In [1]: import numpy as np

In [2]: np.set_printoptions(suppress=True, linewidth=100)

In [3]: tidy = lambda a: np.round(a, 1) + 0

In [4]: rng = np.random.default_rng(813)

In [5]: F = rng.normal(size=(16, 3)) + 20 * np.array([3, -3, 3])

In [6]: tidy(F)
Out[6]: 
array([[ 59.9, -60. ,  60.5],
       [ 60.1, -58.7,  59.6],
       [ 58.8, -60.6,  60.2],
       [ 61.3, -59.1,  60.7],
       [ 60.1, -60.5,  59.9],
       [ 59.2, -59.6,  59.4],
       [ 59.4, -60.1,  61.7],
       [ 59. , -59.2,  59.8],
       [ 60.8, -60.4,  58.7],
       [ 60.1, -59.8,  60.4],
       [ 58.9, -59.5,  58.5],
       [ 61.5, -59.9,  59.7],
       [ 59.7, -59.6,  60.4],
       [ 61.3, -60. ,  58.7],
       [ 59.7, -59.6,  59.8],
       [ 61.7, -59. ,  59.8]])

In [7]: z = F[:, 2] > np.median(F[:, 2])

In [8]: f = F[z].mean(axis=0) - F[~z].mean(axis=0)

In [9]: z.astype(int)
Out[9]: array([1, 0, 1, 1, 1, 0, 1, 0, 0, 1, 0, 0, 1, 0, 1, 0])

In [10]: ((F - F.mean(axis=0)) @ f > 0).astype(int)
Out[10]: array([1, 0, 1, 1, 1, 0, 1, 1, 0, 1, 0, 0, 1, 0, 1, 0])

In [11]: tidy((((F - F.mean(axis=0)) @ f > 0) == z).mean())
Out[11]: np.float64(0.9)

In [12]: hat = F @ np.linalg.solve(F.T @ F, F.T)

In [13]: tidy(np.trace(hat))
Out[13]: np.float64(3.0)

In [14]: tidy(np.linalg.eigvalsh(hat))
Out[14]: array([0., 0., 0., 0., 0., 0., 0., 0., 0., 0., 0., 0., 0., 1., 1., 1.])

In [15]: tidy(hat @ F[:, 1])
Out[15]: 
array([-60. , -58.7, -60.6, -59.1, -60.5, -59.6, -60.1, -59.2, -60.4, -59.8, -59.5, -59.9, -59.6,
       -60. , -59.6, -59. ])

In [16]: W0 = np.load("x.npy")

In [17]: W0
Out[17]: 
array([[ 0, -5,  0],
       [ 5,  0,  1],
       [ 0, -1,  0]])

In [18]: left, sig, Vt = np.linalg.svd(W0)

In [19]: V = Vt[:(sig > 1e-8).sum()]

In [20]: x = W0[1] + -1 * W0[2] + rng.integers(2) * np.eye(3)[1]

In [21]: x
Out[21]: array([5., 1., 1.])

In [22]: np.linalg.matrix_rank(np.vstack([W0, x]))
Out[22]: np.int64(2)

In [23]: tidy(np.linalg.norm(x - V.T @ V @ x))
Out[23]: np.float64(0.0)

In [24]: tidy(V.T @ V)
Out[24]: 
array([[1. , 0. , 0.2],
       [0. , 1. , 0. ],
       [0.2, 0. , 0. ]])

In [25]: np.linalg.cond(W0) > 100
Out[25]: np.True_

In [26]: [round(float(x), 1) for x in np.linalg.svd(W0, compute_uv=False)[:3]]
Out[26]: [5.1, 5.1, 0.0]

In [27]: np.argsort(-np.linalg.norm(W0, axis=0).round(6), kind="stable")[:3]
Out[27]: array([1, 0, 2])

In [28]: M2 = np.array([[1, 1], [1, -1]])

In [29]: X = np.kron(M2, np.kron(M2, M2))[rng.permutation(8)][:3]

In [30]: X
Out[30]: 
array([[ 1, -1,  1, -1,  1, -1,  1, -1],
       [ 1, -1, -1,  1,  1, -1, -1,  1],
       [ 1,  1, -1, -1,  1,  1, -1, -1]])

In [31]: def softmax(z):
    ...:     e = np.exp(z - z.max(axis=-1, keepdims=True))
    ...:     return e / e.sum(axis=-1, keepdims=True)
    ...: 

In [32]: tidy(softmax(10 * X[1]))
Out[32]: array([0.2, 0. , 0. , 0.2, 0.2, 0. , 0. , 0.2])

In [33]: S = X @ X.T / np.sqrt(8)

In [34]: tidy(softmax(S + np.triu(np.full(S.shape, -np.inf), 1)))
Out[34]: 
array([[1. , 0. , 0. ],
       [0.1, 0.9, 0. ],
       [0.1, 0.1, 0.9]])

In [35]: softmax(S).round(6).argmax(axis=1)
Out[35]: array([0, 1, 2])

In [36]: tidy(softmax(S))
Out[36]: 
array([[0.9, 0.1, 0.1],
       [0.1, 0.9, 0.1],
       [0.1, 0.1, 0.9]])

In [37]: cov = X.T @ X

In [38]: np.allclose(cov, cov.T)
Out[38]: True

In [39]: tidy(np.linalg.svd(X, compute_uv=False) ** 2)
Out[39]: array([8., 8., 8.])

In [40]: np.trace(cov), (X ** 2).sum()
Out[40]: (np.int64(24), np.int64(24))

In [41]: np.linalg.matrix_rank(cov)
Out[41]: np.int64(3)

In [42]: X[1] @ X[2]
Out[42]: np.int64(0)

In [43]: tidy(np.linalg.norm(X, axis=1))
Out[43]: array([2.8, 2.8, 2.8])

In [44]: np.linalg.norm(X, axis=1).argmax()
Out[44]: np.int64(0)

In [45]: tidy(np.linalg.norm(X, axis=0))
Out[45]: array([1.7, 1.7, 1.7, 1.7, 1.7, 1.7, 1.7, 1.7])

In [46]: tidy(np.linalg.norm(X, 2))
Out[46]: np.float64(2.8)

In [47]: tidy(np.linalg.norm(X[1], 1)), tidy(np.linalg.norm(X[1], np.inf))
Out[47]: (np.float64(8.0), np.float64(1.0))

In [48]: tidy(np.trace(np.linalg.pinv(W0) @ W0))
Out[48]: np.float64(2.0)

In [49]: np.unique(W0.round(6), axis=0).shape
Out[49]: (3, 3)

In [50]: t3 = np.stack([X, 5 * X, X[::-1]])

In [51]: np.einsum("bij,cij->bc", t3, t3)
Out[51]: 
array([[ 24, 120,   8],
       [120, 600,  40],
       [  8,  40,  24]])

In [52]: np.linalg.matrix_rank(t3.reshape(3, -1))
Out[52]: np.int64(2)

In [53]: t3.sum(axis=0)
Out[53]: 
array([[ 7, -5,  5, -7,  7, -5,  5, -7],
       [ 7, -7, -7,  7,  7, -7, -7,  7],
       [ 7,  5, -5, -7,  7,  5, -5, -7]])

In [54]: data = np.loadtxt("layer3.csv", delimiter=",")

In [55]: data
Out[55]: 
array([[-1.,  0.,  0.,  0.],
       [-2.,  0.,  0.,  0.],
       [-1.,  2., -3.,  0.],
       [-2., -1., -3.,  1.]])

In [56]: tidy(np.linalg.matrix_power(data - np.diag(np.diag(data)), 4))
Out[56]: 
array([[0., 0., 0., 0.],
       [0., 0., 0., 0.],
       [0., 0., 0., 0.],
       [0., 0., 0., 0.]])

In [57]: data @ data
Out[57]: 
array([[ 1.,  0.,  0.,  0.],
       [ 2.,  0.,  0.,  0.],
       [ 0., -6.,  9.,  0.],
       [ 5., -7.,  6.,  1.]])

In [58]: np.prod(np.diag(data)), tidy(np.linalg.det(data))
Out[58]: (np.float64(0.0), np.float64(0.0))

In [59]: feats = np.array([[-2.0, 1.3, 4.7],
    ...:     [0.3, -1.8, 1.0],
    ...:     [2.8, -0.3, 0.1],
    ...:     [1.8, 4.5, 4.0],
    ...:     [0.6, 4.0, 0.5],
    ...:     [1.7, -1.0, 0.2],
    ...:     [0.6, -6.6, -1.1],
    ...:     [-0.8, 0.8, 4.2],
    ...:     [0.9, -1.7, 1.8],
    ...:     [5.1, 7.0, 4.5],
    ...:     [-0.9, 2.1, 0.8],
    ...:     [-2.9, -0.5, 0.5],
    ...:     [-0.2, 5.8, -2.7],
    ...:     [0.6, 1.1, -1.0],
    ...:     [-1.2, 0.9, 1.5],
    ...:     [1.7, 4.6, 0.1],
    ...:     [-1.2, -5.8, 1.2],
    ...:     [4.1, -1.7, -1.5],
    ...:     [-1.9, 0.2, 2.3],
    ...:     [1.5, 3.9, 0.5]])

In [60]: feats
Out[60]: 
array([[-2. ,  1.3,  4.7],
       [ 0.3, -1.8,  1. ],
       [ 2.8, -0.3,  0.1],
       [ 1.8,  4.5,  4. ],
       [ 0.6,  4. ,  0.5],
       [ 1.7, -1. ,  0.2],
       [ 0.6, -6.6, -1.1],
       [-0.8,  0.8,  4.2],
       [ 0.9, -1.7,  1.8],
       [ 5.1,  7. ,  4.5],
       [-0.9,  2.1,  0.8],
       [-2.9, -0.5,  0.5],
       [-0.2,  5.8, -2.7],
       [ 0.6,  1.1, -1. ],
       [-1.2,  0.9,  1.5],
       [ 1.7,  4.6,  0.1],
       [-1.2, -5.8,  1.2],
       [ 4.1, -1.7, -1.5],
       [-1.9,  0.2,  2.3],
       [ 1.5,  3.9,  0.5]])

In [61]: cov = np.cov(feats, rowvar=False)

In [62]: tidy(np.corrcoef(feats[:, 0], feats[:, 1])[0, 1])
Out[62]: np.float64(0.3)

In [63]: np.argsort(-feats.std(axis=0).round(6), kind="stable")
Out[63]: array([1, 2, 0])

In [64]: tidy(cov)
Out[64]: 
array([[ 4.1,  1.9, -0.4],
       [ 1.9, 12.5,  1.6],
       [-0.4,  1.6,  4.2]])

In [65]: np.argwhere(np.triu(np.abs(np.corrcoef(feats.T)) > 0.8, 1))
Out[65]: array([], shape=(0, 2), dtype=int64)

In [66]: tidy(np.corrcoef(feats.T))
Out[66]: 
array([[ 1. ,  0.3, -0.1],
       [ 0.3,  1. ,  0.2],
       [-0.1,  0.2,  1. ]])
